$ python3 -q
>>> import numpy as np
>>> import numpy.linalg as la
>>> np.set_printoptions(precision=2, suppress=True, linewidth=140)
>>> def tidy(a):
...     return np.round(a, 2) + 0
... 
>>> m1 = np.array([[2, 1, -3], [3, 2, -1], [3, 2, -1]])
>>> m1
array([[ 2,  1, -3],
       [ 3,  2, -1],
       [ 3,  2, -1]])
>>> left, sv, vt = la.svd(m1)
>>> tidy(sv)
array([6.17, 1.99, 0.  ])
>>> M2 = left[:, :2] @ np.diag(sv[:2]) @ vt[:2]
>>> la.matrix_rank(M2)
np.int64(2)
>>> tidy(la.norm(m1 - M2) / la.norm(m1))
np.float64(0.0)
>>> feats = np.load("case19.npy")
>>> feats
array([[ 0.,  0.,  7.,  7.],
       [ 0.,  0., -9.,  3.],
       [ 7., -9.,  0.,  0.],
       [ 7.,  3.,  0.,  0.]])
>>> # symmetric, so the eigenvalues are real
>>> M2 = feats / np.sqrt((feats ** 2).mean(axis=1, keepdims=True))
>>> tidy(la.norm(M2, axis=1))
array([2., 2., 2., 2.])
>>> tidy(M2[2])
array([ 1.23, -1.58,  0.  ,  0.  ])
>>> feats - feats.mean(axis=1, keepdims=True)
array([[-3.5, -3.5,  3.5,  3.5],
       [ 1.5,  1.5, -7.5,  4.5],
       [ 7.5, -8.5,  0.5,  0.5],
       [ 4.5,  0.5, -2.5, -2.5]])
>>> M2 = la.inv(feats)
>>> tidy(feats @ M2)
array([[1., 0., 0., 0.],
       [0., 1., 0., 0.],
       [0., 0., 1., 0.],
       [0., 0., 0., 1.]])
>>> tidy(la.det(feats) * M2)
array([[   0.,    0.,  252.,  756.],
       [   0.,    0., -588.,  588.],
       [ 252., -588.,    0.,    0.],
       [ 756.,  588.,    0.,    0.]])
>>> (np.abs(M2) > 1e-9).astype(int)
array([[0, 0, 1, 1],
       [0, 0, 1, 1],
       [1, 1, 0, 0],
       [1, 1, 0, 0]])
>>> tidy(la.slogdet(feats)[0])
np.float64(1.0)
>>> tidy(M2)
array([[ 0.  ,  0.  ,  0.04,  0.11],
       [ 0.  ,  0.  , -0.08,  0.08],
       [ 0.04, -0.08,  0.  ,  0.  ],
       [ 0.11,  0.08,  0.  ,  0.  ]])
>>> q, Rm = la.qr(M2)
>>> tidy(q)
array([[ 0.  ,  0.  ,  0.39, -0.92],
       [ 0.  ,  0.  , -0.92, -0.39],
       [-0.32,  0.95,  0.  ,  0.  ],
       [-0.95, -0.32,  0.  ,  0.  ]])
>>> tidy(q @ Rm)
array([[ 0.  ,  0.  ,  0.04,  0.11],
       [ 0.  ,  0.  , -0.08,  0.08],
       [ 0.04, -0.08,  0.  ,  0.  ],
       [ 0.11,  0.08,  0.  ,  0.  ]])
>>> la.norm(feats, axis=1).argmax()
np.int64(2)
>>> tidy(la.norm(feats, axis=0))
array([ 9.9 ,  9.49, 11.4 ,  7.62])
>>> tidy(la.norm(feats, axis=1))
array([ 9.9 ,  9.49, 11.4 ,  7.62])
>>> F = np.array([[1.0, 0.0], [0.0, -1.0]])
>>> (la.matrix_power((F != 0) + (F.T != 0) + np.eye(2), 2) > 0).astype(int)
array([[1, 0],
       [0, 1]])
>>> tidy(np.sort(la.eigvals(F).real))
array([-1.,  1.])
>>> W0 = np.load("mat.npy")
>>> W0
array([[-8.98,  7.  ,  1.  ],
       [-8.  , -1.98, -8.  ],
       [-9.  ,  7.  ,  1.02]])
>>> left, sv, vt = la.svd(W0, full_matrices=False)
>>> tidy(sv)
array([17.11, 10.04,  0.01])
>>> (sv > 1e-8).sum()
np.int64(3)
>>> tidy(np.abs(vt[0]))
array([0.87, 0.48, 0.11])
>>> tidy(sv / sv[0])
array([1.  , 0.59, 0.  ])
>>> M2 = np.array([[-3, -5, 1], [-1, -2, 2]])
>>> C = np.kron(M2, W0)
>>> C.shape
(6, 9)
>>> left, sv, vt = la.svd(W0)
>>> np.argmax(sv[:-1] / (sv[1:] + 1e-6)) + 1
np.int64(2)
>>> tidy(sv)
array([17.11, 10.04,  0.01])
>>> M2 = left[:, :2] @ np.diag(sv[:2]) @ vt[:2]
>>> la.matrix_rank(M2)
np.int64(2)
>>> la.matrix_rank(W0, rtol=0.05)
np.int64(2)
>>> tidy(np.abs(W0 - M2).max())
np.float64(0.01)
>>> tidy(la.norm(W0 - M2) / la.norm(W0))
np.float64(0.0)
>>> tidy(la.norm(W0 - M2, 2)), tidy(sv[2])
(np.float64(0.01), np.float64(0.01))
>>> (W0 - W0.T) / 2
array([[ 0. ,  7.5,  5. ],
       [-7.5,  0. , -7.5],
       [-5. ,  7.5,  0. ]])
>>> np.allclose(W0 @ W0.T, W0.T @ W0)
False
>>> tidy(np.sort(np.abs(la.eigvals(W0))))
array([ 0.02, 11.3 , 11.3 ])
>>> M = np.load("out14.npy")
>>> M
array([[-0.85, -4.25, -0.02],
       [-0.25, -1.29, -0.01],
       [ 0.17,  0.73, -0.02],
       [-0.3 , -1.33,  0.01],
       [-0.38, -1.99, -0.02],
       [ 0.25,  1.21,  0.  ],
       [ 1.8 ,  9.09,  0.  ],
       [-0.26, -1.38,  0.01],
       [ 0.89,  4.46,  0.02],
       [ 1.18,  5.98, -0.02]])
>>> # column 1 is much longer than the rest
>>> x0 = np.array([-3, -9])
>>> tidy(la.norm(x0)), tidy(la.norm(F @ x0))
(np.float64(9.49), np.float64(9.49))
>>> F.T @ (F @ x0)
array([-3., -9.])
>>> 2 - la.matrix_rank(F - np.eye(2), tol=1e-8)
np.int64(1)
>>> tidy(la.inv(F))
array([[ 1.,  0.],
       [ 0., -1.]])
>>> rng = np.random.default_rng(1981)
>>> M2 = M + rng.integers(-2, 3, (10, 1)) @ rng.integers(-2, 3, (1, 3))
>>> tidy(M2)
array([[-2.85, -8.25,  3.98],
       [-1.25, -3.29,  1.99],
       [ 0.17,  0.73, -0.02],
       [-2.3 , -5.33,  4.01],
       [-1.38, -3.99,  1.98],
       [ 1.25,  3.21, -2.  ],
       [ 0.8 ,  7.09,  2.  ],
       [ 1.74,  2.62, -3.99],
       [-0.11,  2.46,  2.02],
       [-0.82,  1.98,  3.98]])
>>> tidy(M2 - M)
array([[-2., -4.,  4.],
       [-1., -2.,  2.],
       [ 0.,  0.,  0.],
       [-2., -4.,  4.],
       [-1., -2.,  2.],
       [ 1.,  2., -2.],
       [-1., -2.,  2.],
       [ 2.,  4., -4.],
       [-1., -2.,  2.],
       [-2., -4.,  4.]])
>>> tidy(la.svd(M2 - M, compute_uv=False))
array([13.75,  0.  ,  0.  ])
>>> np.abs(M2 - M).sum(axis=1)
array([10.,  5.,  0., 10.,  5.,  5.,  5., 10.,  5., 10.])
>>> M2 = np.c_[M[:, :2] @ np.array([[5, -3], [-4, 2]]), np.array([3, 2, -3, 3, -3, -1, -1, -3, -1, 1])]
>>> tidy(M2)
array([[ 12.75,  -5.95,   3.  ],
       [  3.91,  -1.83,   2.  ],
       [ -2.07,   0.95,  -3.  ],
       [  3.82,  -1.76,   3.  ],
       [  6.06,  -2.84,  -3.  ],
       [ -3.59,   1.67,  -1.  ],
       [-27.36,  12.78,  -1.  ],
       [  4.22,  -1.98,  -3.  ],
       [-13.39,   6.25,  -1.  ],
       [-18.02,   8.42,   1.  ]])
>>> la.matrix_rank(M2)
np.int64(3)
>>> arr = np.minimum.outer(np.arange(1, 4), np.arange(1, 4)) * 2
>>> arr
array([[2, 2, 2],
       [2, 4, 4],
       [2, 4, 6]])
>>> # equal to its transpose
>>> M2 = m1 / la.norm(m1, axis=1, keepdims=True)
>>> G = M2 @ M2.T
>>> (G - 2 * np.eye(3)).round(6).argmax(axis=1)
array([1, 2, 1])
>>> (np.abs(G) > 0.9).astype(int)
array([[1, 0, 0],
       [0, 1, 1],
       [0, 1, 1]])
>>> tidy(G[1])
array([0.79, 1.  , 1.  ])
>>> tidy(la.norm(M2, axis=1))
array([1., 1., 1.])
>>> np.argwhere(np.triu(np.abs(G) > 0.95, 1))
array([[1, 2]])
>>> K = np.loadtxt("data.csv", delimiter=",")
>>> K
array([[ -0.4,  -1.5,  -0.2],
       [ -0.1,   0.1,   0.9],
       [  1.2,   1. ,   0.7],
       [  1. , -10. ,  -3. ],
       [  0.4,  -0.6,   0.7],
       [  0.3,  -0.3,   1.3],
       [ -0.4,  -1. ,  -1.3],
       [ -1.1,   0.1,   0.3],
       [  0.3,   1.1,  -0.6],
       [ -0.8,   0.2,  -1.1],
       [ -0.4,   0.5,  -1.1],
       [  1.6,  -0.5,  -0.3],
       [ -0.2,  -1.4,  -0.6],
       [ -0.2,   0.3,   1. ],
       [ -1.9,   0.2,   1. ],
       [ -0.2,   0.6,  -0.1],
       [ -0.3,  -2.5,  -0.5],
       [  0.1,   2.2,   1.2],
       [  0.2,   1. ,   0.5],
       [ -0.4,  -0.6,  -0.9],
       [  1.1,   1.2,  -2. ],
       [  0.2,   1.4,   1.5],
       [  0.1,   0. ,   0.2],
       [ -1.2,   0.1,   0. ],
       [ -0.1,  -0.8,  -0.2],
       [ -1.5,   0.1,   0.2]])
>>> Xs = K - K.mean(axis=0)
>>> left, sv, vt = la.svd(Xs, full_matrices=False)
>>> tidy(sv ** 2 / (sv ** 2).sum())
array([0.81, 0.11, 0.09])
>>> tidy(sv)
array([11.61,  4.22,  3.8 ])
>>> z = K[:, 2] > np.median(K[:, 2])
>>> r0 = K[z].mean(axis=0) - K[~z].mean(axis=0)
>>> tidy(r0)
array([-0.33,  1.56,  1.65])
>>> z.astype(int)
array([0, 1, 1, 0, 1, 1, 0, 1, 0, 0, 0, 0, 0, 1, 1, 0, 0, 1, 1, 0, 0, 1, 1, 1, 0, 1])
>>> tidy((((K - K.mean(axis=0)) @ r0 > 0) == z).mean())
np.float64(0.92)
>>> np.argsort(-np.abs(r0).round(6), kind="stable")
array([2, 1, 0])
>>> mat = np.load("run7.npy")
>>> mat
array([[ -0.19, -12.12,  -9.17],
       [ -0.73, -11.2 ,  -8.98],
       [  0.74, -12.22,  -8.67],
       [  1.05, -10.74,  -9.88],
       [ -0.05, -12.59, -10.68],
       [  0.4 , -11.22,  -8.24],
       [ -0.59, -11.7 , -10.44],
       [  0.53, -10.58,  -9.38],
       [  0.32, -12.64,  -9.3 ],
       [  0.97, -13.45, -10.44],
       [  1.01, -12.38,  -9.29],
       [ -1.07, -12.43,  -7.89],
       [  0.37, -12.36,  -8.23],
       [  0.37, -12.52,  -9.45],
       [  0.03, -11.58,  -8.9 ],
       [ -0.85, -12.89,  -9.94],
       [  0.44, -13.72,  -9.09],
       [ -0.77, -13.31,  -8.45],
       [  0.04, -14.06,  -8.59],
       [  1.15, -11.9 ,  -8.1 ],
       [  1.27, -12.39, -10.52]])
>>> x0 = np.array([3, -1, 3])
>>> target = K @ x0
>>> tidy(la.lstsq(K, target)[0])
array([ 3., -1.,  3.])
>>> target = target + 0.3 * rng.normal(size=26)
>>> tidy(target)
array([-0.42,  2.44,  4.91,  4.29,  3.4 ,  4.86, -3.75, -2.56, -2.22, -6.17, -5.2 ,  4.19, -1.08,  2.32, -2.57, -1.33, -0.14,  1.79,  0.73,
       -3.11, -4.42,  3.74,  0.48, -4.03,  0.22, -3.95])
>>> coef, *_ = la.lstsq(K, target)
>>> [round(float(la.norm(la.solve(K.T @ K + lam * np.eye(3), K.T @ target))), 2) for lam in (0, 1, 10, 100)]
[4.37, 4.09, 2.6, 0.57]
